$ python3 -q
>>> import numpy as np
>>> from numpy import linalg as LA
>>> np.set_printoptions(suppress=True, linewidth=140)
>>> rnd = lambda a: np.round(a, 3) + 0
>>> mat = np.loadtxt("test10.csv", delimiter=",")
>>> mat
array([[ 0.,  0., -2.],
       [ 0.,  0., -1.],
       [ 2.,  1.,  0.]])
>>> r = LA.matrix_rank(mat)
>>> r
np.int64(2)
>>> null = LA.svd(mat)[2][r:].T
>>> [int(LA.matrix_rank(np.delete(mat, i, axis=0))) for i in range(3)]
[2, 2, 1]
>>> null.shape
(3, 1)
>>> mat @ null
array([[0.],
       [0.],
       [0.]])
>>> [int(LA.matrix_rank(mat[:, :j + 1])) for j in range(3)]
[1, 1, 2]
>>> print(null[:, 0] / null[np.abs(null[:, 0]).round(6).argmax(), 0])
[-0.5  1.   0. ]
>>> rnd(null @ null.T)
array([[ 0.2, -0.4,  0. ],
       [-0.4,  0.8,  0. ],
       [ 0. ,  0. ,  0. ]])
>>> LA.matrix_rank(mat.T @ mat), LA.matrix_rank(mat @ mat.T)
(np.int64(2), np.int64(2))
>>> u = np.array([6, 8, 8])
>>> np.correlate(mat[0], mat[2], "full")
array([ 0.,  0.,  0., -2., -4.])
>>> np.polyval(u, mat[0])
array([ 8.,  8., 16.])
>>> left, sv, vt = LA.svd(mat)
>>> V = vt[:(sv > 1e-8).sum()]
>>> rng = np.random.default_rng(24422)
>>> vec = mat[1] + 5 * mat[0] + rng.integers(2) * np.eye(3)[1]
>>> vec
array([  0.,   1., -11.])
>>> print(rnd(LA.norm(vec - V.T @ V @ vec)))
0.894
>>> print(np.allclose(V.T @ V @ vec, vec))
False
>>> rnd(V.T @ V)
array([[0.8, 0.4, 0. ],
       [0.4, 0.2, 0. ],
       [0. , 0. , 1. ]])
>>> u, g = mat[0], mat[2]
>>> u @ g
np.float64(0.0)
>>> u @ u
np.float64(4.0)
>>> pr = (u @ g) / (u @ u) * u
>>> print(pr)
[ 0.  0. -0.]
>>> P = np.triu(np.array([[3, 0, 3], [3, 0, 3], [1, 1, 1]]), 1) + np.eye(3)
>>> out = P @ mat @ LA.inv(P)
>>> print(rnd(np.poly(out)))
[1. 0. 5. 0.]
>>> print(LA.matrix_rank(out))
2
>>> print(P @ mat - mat @ P)
[[ 6.  3.  0.]
 [ 6.  3.  0.]
 [ 0.  0. -9.]]
>>> th = np.sort(rng.uniform(-2, 2, 12))
>>> feats = np.c_[th, th ** 2, th ** 3] @ np.array([[-2, 2, 3], [-2, 2, 3], [-3, -1, -3]])
>>> rnd(feats)
array([[ 10.315,   5.981,  15.083],
       [  4.642,   2.164,   5.799],
       [  0.868,  -0.377,  -0.382],
       [  0.632,  -0.416,  -0.543],
       [ -0.482,   0.453,   0.669],
       [ -0.665,   0.604,   0.883],
       [ -1.078,   0.905,   1.293],
       [ -1.226,   1.002,   1.419],
       [ -2.317,   1.592,   2.115],
       [-12.623,   3.788,   2.369],
       [-16.918,   4.092,   1.328],
       [-17.983,   4.14 ,   1.02 ]])
>>> t3 = np.stack([feats, 5 * feats, feats[::-1]])
>>> rnd(LA.norm(t3, axis=(1, 2)))
array([ 35.778, 178.89 ,  35.778])
>>> print(t3.shape)
(3, 12, 3)
>>> (t3 @ feats.T).shape
(3, 12, 12)
>>> A = np.array([[-2, -3, -3],
...     [-5, -6, -1],
...     [-3, -3, -2],
...     [-6, -1, -5],
...     [-3, -1, -3],
...     [-6, -1, -2],
...     [-8, 2, -3],
...     [-9, 0, 0],
...     [-11, -2, -1],
...     [-12, -3, 1],
...     [-15, -5, 3],
...     [-13, -6, 6],
...     [-13, -5, 9],
...     [-13, -6, 6],
...     [-15, -9, 8],
...     [-18, -9, 5],
...     [-19, -8, 8],
...     [-16, -9, 6]])
>>> Xc = A - A.mean(axis=0)
>>> V = LA.svd(Xc)[2][:1]
>>> out = Xc - Xc @ V.T @ V
>>> print(rnd(np.diag(V.T @ V)))
[0.491 0.148 0.361]
>>> rnd(np.cov(Xc @ V.T, rowvar=False))
np.float64(53.111)
>>> Xc = A - A.mean(axis=0)
>>> left, sv, vt = LA.svd(Xc, full_matrices=False)
>>> np.abs(left[:, 0]).argmax()
np.int64(16)
>>> rnd(Xc.mean(axis=0))
array([0., 0., 0.])
